$ python -q
>>> import numpy as np
>>> np.set_printoptions(suppress=True, linewidth=100)
>>> tidy = lambda a: np.round(a, 1) + 0
>>> E = np.load("mat.npy")
>>> print(E)
[[41 24 12]
 [24 17  3]
 [12  3  9]]
>>> Uu, sig, VT = np.linalg.svd(E)
>>> V = VT[:(sig > 1e-8).sum()]
>>> rng = np.random.default_rng(4190)
>>> x0 = E[1] + -1 * E[2] + rng.integers(2) * np.eye(3)[2]
>>> print(x0)
[12. 14. -5.]
>>> print(tidy(np.linalg.norm(x0 - V.T @ V @ x0)))
0.5
>>> print(np.linalg.matrix_rank(np.vstack([E, x0])))
3
>>> print(np.allclose(V.T @ V @ x0, x0))
False
>>> print(E[1] @ E[2])
366
>>> print(tidy(np.linalg.norm(E[1], 1)), tidy(np.linalg.norm(E[1], np.inf)))
44.0 24.0
>>> print(tidy(np.linalg.norm(E, axis=1)))
[49.  29.6 15.3]
>>> print(np.linalg.norm(E, axis=1).argmax())
0
>>> print(tidy(np.linalg.norm(E) ** 2 / np.linalg.norm(E, 2) ** 2))
1.0
>>> Uu, sig, VT = np.linalg.svd(E)
>>> print(tidy(sig))
[58.6  8.4  0. ]
>>> print(np.argmax(sig[:-1] / (sig[1:] + 1e-6)) + 1)
2
>>> out = Uu[:, :2] @ np.diag(sig[:2]) @ VT[:2]
>>> print(tidy(out))
[[41. 24. 12.]
 [24. 17.  3.]
 [12.  3.  9.]]
>>> print(np.linalg.matrix_rank(E, rtol=0.05))
2
>>> print(tidy(np.linalg.norm(E - out, 2)), tidy(sig[2]))
0.0 0.0
>>> print(tidy(np.linalg.norm(E - out) / np.linalg.norm(E)))
0.0
>>> print(np.einsum("ii->", E))
67
>>> print(np.einsum("ij,ji->", E, E))
3509
>>> W0 = np.array([[0.1, 1.5, 0.6, -24.0],
...     [-1.1, -1.2, -0.1, 20.0],
...     [0.0, -1.1, 0.4, 26.0]])
>>> print(np.linalg.matrix_rank(W0, rtol=0.1))
1
>>> print([round(float(x), 1) for x in np.linalg.svd(W0, compute_uv=False)[:3]])
[40.7, 1.0, 0.8]
>>> print(np.argsort(-np.linalg.norm(W0, axis=0).round(6), kind="stable")[:3])
[3 1 0]
